$ ipython --no-banner

In [1]: import numpy as np

In [2]: np.set_printoptions(precision=3, suppress=True, linewidth=120, sign=" ")

In [3]: F = np.loadtxt("x.csv", delimiter=",")

In [4]: F
Out[4]: 
array([[ 0.,  0.,  0.],
       [ 0.,  0.,  2.],
       [ 0.,  0.,  0.]])

In [5]: U, sig, Vt = np.linalg.svd(F)

In [6]: vecs = Vt[:(sig > 1e-8).sum()]

In [7]: rng = np.random.default_rng(791)

In [8]: x0 = F[1] + -2 * F[2] + rng.integers(2) * np.eye(3)[2]

In [9]: x0
Out[9]: array([ 0.,  0.,  2.])

In [10]: np.round(np.linalg.norm(x0 - vecs.T @ vecs @ x0), 3)
Out[10]: np.float64(0.0)

In [11]: E = np.loadtxt("layer15.csv", delimiter=",")

In [12]: E
Out[12]: 
array([[ 9., -2., -8.,  5.],
       [-2.,  6.,  2., -2.],
       [ 6.,  5., -1.,  4.],
       [-3., -2.,  8.,  1.]])

In [13]: r = np.linalg.matrix_rank(E)

In [14]: r
Out[14]: np.int64(3)

In [15]: N = np.linalg.svd(E)[2][r:].T

In [16]: np.linalg.matrix_rank(E.T @ E), np.linalg.matrix_rank(E @ E.T)
Out[16]: (np.int64(3), np.int64(3))

In [17]: np.allclose(E @ N, 0)
Out[17]: True

In [18]: N[:, 0] / N[np.abs(N[:, 0]).round(6).argmax(), 0]
Out[18]: array([-0.882,  0.176, -0.412,  1.   ])

In [19]: [int(np.linalg.matrix_rank(E[:i])) for i in range(1, len(E) + 1)]
Out[19]: [1, 2, 3, 3]

In [20]: blk = np.stack([E, -2 * E, E[::-1]])

In [21]: np.linalg.matrix_rank(blk)
Out[21]: array([ 3,  3,  3])

In [22]: np.linalg.norm(blk, axis=(1, 2))
Out[22]: array([ 19.442,  38.884,  19.442])

In [23]: np.linalg.cond(E) > 100
Out[23]: np.True_

In [24]: np.round(np.linalg.norm(E, 2) / np.linalg.norm(E), 3)
Out[24]: np.float64(0.838)

In [25]: W1 = np.array([[-8, 8, 3, -9, 5],
    ...:     [1, 9, 7, 3, -9],
    ...:     [7, -3, -7, -4, -4],
    ...:     [1, -5, -3, 9, 9]])

In [26]: coef = np.array([1, -2, -2, -1, 0])

In [27]: act = np.maximum(E @ W1 + coef, 0)

In [28]: np.linalg.matrix_rank(act)
Out[28]: np.int64(4)

In [29]: Z = np.array([[-4, -4, -2], [-1, -1, -3], [-1, -3, -2], [-4, 2, 0], [-1, 0, -3]])

In [30]: (act @ Z).round(6).argmax(axis=1)
Out[30]: array([ 1,  1,  0,  2])

In [31]: W1 @ Z
Out[31]: 
array([[ 52,  -3, -29],
       [-23, -28, -16],
       [  2, -12,  21],
       [-41,  28,  -8]])

In [32]: sig = 10 * 0.2 ** np.arange(3)

In [33]: A = rng.normal(size=(20, 3)) * rng.permutation(sig)

In [34]: A
Out[34]: 
array([[  0.854,  -0.389,   0.118],
       [  1.569,  -8.882,  -0.395],
       [ -0.513, -22.174,   0.522],
       [ -0.915,   7.668,  -0.196],
       [  1.635,  -3.391,   0.247],
       [  3.377,  10.181,  -0.458],
       [ -0.909,  10.302,   0.531],
       [ -0.634,  -7.235,  -0.309],
       [  1.045,  21.139,   0.13 ],
       [ -1.26 ,  12.062,  -0.033],
       [ -3.116,   1.376,   0.063],
       [  0.354, -21.16 ,  -0.139],
       [ -1.269,   8.111,   1.099],
       [ -0.369,  13.181,   0.901],
       [  0.441,   0.894,   1.102],
       [ -1.964,  -2.499,   0.23 ],
       [  1.793,   4.558,   0.133],
       [  1.297,  -3.032,   0.008],
       [  0.597,   3.203,  -0.532],
       [ -0.561,  -5.332,   0.066]])

In [35]: W1 = np.array([[8, 3, 6, 9, 2], [0, 8, 7, 3, 0], [6, 8, 7, 7, 6]])

In [36]: coef = np.array([3, -1, -2, -1, 0])

In [37]: act = np.maximum(A @ W1 + coef, 0)

In [38]: (act > 0).astype(int)
Out[38]: 
array([[ 1,  0,  1,  1,  1],
       [ 1,  0,  0,  0,  1],
       [ 1,  0,  0,  0,  1],
       [ 0,  1,  1,  1,  0],
       [ 1,  0,  0,  1,  1],
       [ 1,  1,  1,  1,  1],
       [ 0,  1,  1,  1,  1],
       [ 0,  0,  0,  0,  0],
       [ 1,  1,  1,  1,  1],
       [ 0,  1,  1,  1,  0],
       [ 0,  1,  0,  0,  0],
       [ 1,  0,  0,  0,  0],
       [ 0,  1,  1,  1,  1],
       [ 1,  1,  1,  1,  1],
       [ 1,  1,  1,  1,  1],
       [ 0,  0,  0,  0,  0],
       [ 1,  1,  1,  1,  1],
       [ 1,  0,  0,  1,  1],
       [ 1,  1,  1,  1,  0],
       [ 0,  0,  0,  0,  0]])

In [39]: Z = np.array([[2, 3], [0, 3], [0, 2], [2, 0], [1, 1]])

In [40]: (act @ Z).round(6).argmax(axis=1)
Out[40]: array([ 1,  1,  1,  1,  1,  1,  1,  0,  1,  1,  1,  1,  1,  1,  1,  0,  1,  1,  1,  0])

In [41]: x0 = np.array([1, 2, 3, 2])

In [42]: np.linalg.norm(E @ x0) <= np.linalg.norm(E, 2) * np.linalg.norm(x0) + 1e-9
Out[42]: np.True_

In [43]: E @ np.ones(4)
Out[43]: array([  4.,   4.,  14.,   4.])

In [44]: E @ np.eye(4)[0]
Out[44]: array([ 9., -2.,  6., -3.])

In [45]: E @ x0
Out[45]: array([-9., 12., 21., 19.])

In [46]: E @ (2 * x0)
Out[46]: array([-18.,  24.,  42.,  38.])

In [47]: (E @ x0).argmax()
Out[47]: np.int64(2)

In [48]: (E * x0).sum(axis=1)
Out[48]: array([-9., 12., 21., 19.])

In [49]: d = np.linalg.norm(A[:, None] - A[None], axis=-1)

In [50]: d[5].round(6).argsort(kind="stable")[:4]
Out[50]: array([  5,   6,   3,  13])

In [51]: np.unravel_index(d.round(6).argmax(), d.shape)
Out[51]: (np.int64(2), np.int64(8))

In [52]: d.mean(axis=1).argmax()
Out[52]: np.int64(2)

In [53]: np.flatnonzero(d[5] < d.mean() / 2)
Out[53]: array([  3,   5,   6,   9,  12,  13,  16])

In [54]: np.linalg.matrix_rank(d ** 2)
Out[54]: np.int64(5)

In [55]: (d + 1e9 * np.eye(20)).round(6).argmin(axis=1)
Out[55]: array([ 14,   7,  11,  12,  17,   6,   9,  19,  13,  13,  14,   2,   3,   9,   0,  19,  18,   4,  16,   7])

In [56]: np.linalg.lstsq(E[:-1].T, E[-1])[2]
Out[56]: np.int32(3)

In [57]: np.abs(np.diag(np.linalg.qr(E)[1])) > 1e-9
Out[57]: array([ True,  True,  True, False])

In [58]: C2 = np.cov(A, rowvar=False)

In [59]: np.linalg.eigvalsh(C2)[::-1]
Out[59]: array([ 118.063,    2.305,    0.197])

In [60]: np.corrcoef(A.T)
Out[60]: 
array([[ 1.   ,  0.023, -0.303],
       [ 0.023,  1.   ,  0.151],
       [-0.303,  0.151,  1.   ]])

In [61]: C2
Out[61]: 
array([[  2.283,   0.38 ,  -0.217],
       [  0.38 , 118.056,   0.78 ],
       [ -0.217,   0.78 ,   0.225]])

In [62]: C2.shape
Out[62]: (3, 3)

In [63]: np.argsort(-A.std(axis=0).round(6), kind="stable")
Out[63]: array([ 1,  0,  2])

In [64]: A.std(axis=0)
Out[64]: array([  1.473,  10.59 ,   0.463])

In [65]: Q, _ = np.linalg.qr(np.array([[0.7, -0.8, -1.5, -0.7],
    ...:     [-1.8, -0.3, -0.6, 0.2],
    ...:     [0.8, 0.1, -1.4, 1.1],
    ...:     [0.7, 0.8, 0.2, 0.2]]))

In [66]: J = 5 * Q

In [67]: J
Out[67]: 
array([[-1.588, -3.898, -0.994,  2.509],
       [ 4.082, -0.308, -2.673,  1.045],
       [-1.814, -0.009, -3.816, -2.674],
       [-1.588,  3.116, -1.519,  3.235]])

In [68]: W1 = np.array([[2, 2], [0, 2], [-2, 1], [0, 0]])

In [69]: coef = np.array([-1, 2])

In [70]: act = np.maximum(J @ W1 + coef, 0)

In [71]: np.linalg.matrix_rank(act)
Out[71]: np.int64(2)

In [72]: (act > 0).astype(int)
Out[72]: 
array([[ 0,  0],
       [ 1,  1],
       [ 1,  0],
       [ 0,  1]])

In [73]: (act > 0).mean(axis=0)
Out[73]: array([ 0.5,  0.5])

In [74]: Z = np.array([[2, 1, 2], [-1, 1, -3]])

In [75]: act @ Z
Out[75]: 
array([[  0.   ,   0.   ,   0.   ],
       [ 18.147,  19.386,   4.398],
       [  6.005,   3.002,   6.005],
       [ -3.537,   3.537, -10.61 ]])

In [76]: (act @ Z).round(6).argmax(axis=1)
Out[76]: array([ 0,  1,  0,  1])

In [77]: W1 @ Z
Out[77]: 
array([[ 2,  4, -2],
       [-2,  2, -6],
       [-5, -1, -7],
       [ 0,  0,  0]])

In [78]: X = np.array([[4, 5, 6], [7, 8, 9]])

In [79]: other = X + rng.integers(-2, 3, (2, 1)) @ rng.integers(-2, 3, (1, 3))

In [80]: other
Out[80]: 
array([[ 4,  5,  6],
       [ 3,  6,  7]])

In [81]: np.linalg.svd(other - X, compute_uv=False)
Out[81]: array([ 4.899,  0.   ])

In [82]: other = X / np.sqrt((X ** 2).mean(axis=1, keepdims=True))

In [83]: np.linalg.matrix_rank(X - X.mean(axis=1, keepdims=True))
Out[83]: np.int64(1)

In [84]: X - X.mean(axis=1, keepdims=True)
Out[84]: 
array([[-1.,  0.,  1.],
       [-1.,  0.,  1.]])

In [85]: other[1]
Out[85]: array([ 0.87 ,  0.995,  1.119])

In [86]: f = np.array([-3, 2, -1])

In [87]: np.correlate(X[0], X[1], "full")
Out[87]: array([  36,   77,  122,   83,   42])

In [88]: np.convolve(X[0], f)
Out[88]: array([-12,  -7, -12,   7,  -6])

In [89]: np.cross(X[0, :3], X[1, :3])
Out[89]: array([-3,  6, -3])

In [90]: np.polyval(f, X[0])
Out[90]: array([-41, -66, -97])

In [91]: other = np.array([[1, -2, -1], [0, 3, -3]])

In [92]: Z = np.kron(other, X)

In [93]: np.linalg.matrix_rank(Z)
Out[93]: np.int64(4)

In [94]: Z
Out[94]: 
array([[  4,   5,   6,  -8, -10, -12,  -4,  -5,  -6],
       [  7,   8,   9, -14, -16, -18,  -7,  -8,  -9],
       [  0,   0,   0,  12,  15,  18, -12, -15, -18],
       [  0,   0,   0,  21,  24,  27, -21, -24, -27]])

In [95]: Z.shape
Out[95]: (4, 9)

In [96]: W0 = np.load("mat.npy")

In [97]: W0
Out[97]: 
array([[ 1.,  0.,  0.,  0.],
       [ 0.,  0.,  4., -3.],
       [ 0.,  1.,  4.,  1.],
       [ 0.,  0.,  3., -2.]])

In [98]: Xc = A - A.mean(axis=0)

In [99]: U, sig, Vt = np.linalg.svd(Xc, full_matrices=False)

In [100]: np.searchsorted(np.cumsum(sig ** 2) / (sig ** 2).sum(), 0.9) + 1
Out[100]: np.int64(1)

In [101]: sig
Out[101]: array([ 47.362,   6.617,   1.935])

In [102]: arr = np.loadtxt("block14.csv", delimiter=",")

In [103]: arr
Out[103]: 
array([[ 2.,  2.,  2.,  2.],
       [ 0.,  1.,  2.,  1.],
       [ 2.,  1.,  2.,  2.]])

In [104]: other = arr[0, 0] * arr[1:] - np.outer(arr[1:, 0], arr[0])

In [105]: other
Out[105]: 
array([[ 0.,  2.,  4.,  2.],
       [ 0., -2.,  0.,  0.]])

In [106]: np.flatnonzero(~other.round(6).any(axis=1))
Out[106]: array([], dtype=int64)

In [107]: np.linalg.matrix_rank(other), np.linalg.matrix_rank(arr)
Out[107]: (np.int64(2), np.int64(3))

In [108]: arr[:, 0] / arr[0, 0]
Out[108]: array([ 1.,  0.,  1.])

In [109]: proj = A @ np.linalg.solve(A.T @ A, A.T)

In [110]: proj @ A[:, 1]
Out[110]: 
array([ -0.389,  -8.882, -22.174,   7.668,  -3.391,  10.181,  10.302,  -7.235,  21.139,  12.062,   1.376, -21.16 ,
         8.111,  13.181,   0.894,  -2.499,   4.558,  -3.032,   3.203,  -5.332])

In [111]: np.allclose(proj @ proj, proj)
Out[111]: True

In [112]: M = np.loadtxt("a.csv", delimiter=",")

In [113]: M
Out[113]: 
array([[ 0.4  ,  0.2  ,  0.067,  0.333],
       [ 0.333,  0.067,  0.267,  0.333],
       [ 0.417,  0.167,  0.333,  0.083],
       [ 0.214,  0.214,  0.143,  0.429]])

In [114]: Q, vecs = np.linalg.qr(M[:, :1])[0], np.linalg.qr(M[:, 1:])[0]

In [115]: sig = np.linalg.svd(Q.T @ vecs, compute_uv=False)

In [116]: np.round(np.linalg.norm(Q @ Q.T - vecs @ vecs.T, 2), 3)
Out[116]: np.float64(1.0)

In [117]: (sig > 0.9).sum()
Out[117]: np.int64(1)

In [118]: np.degrees(np.arccos(sig.clip(0, 1)))
Out[118]: array([ 15.856])
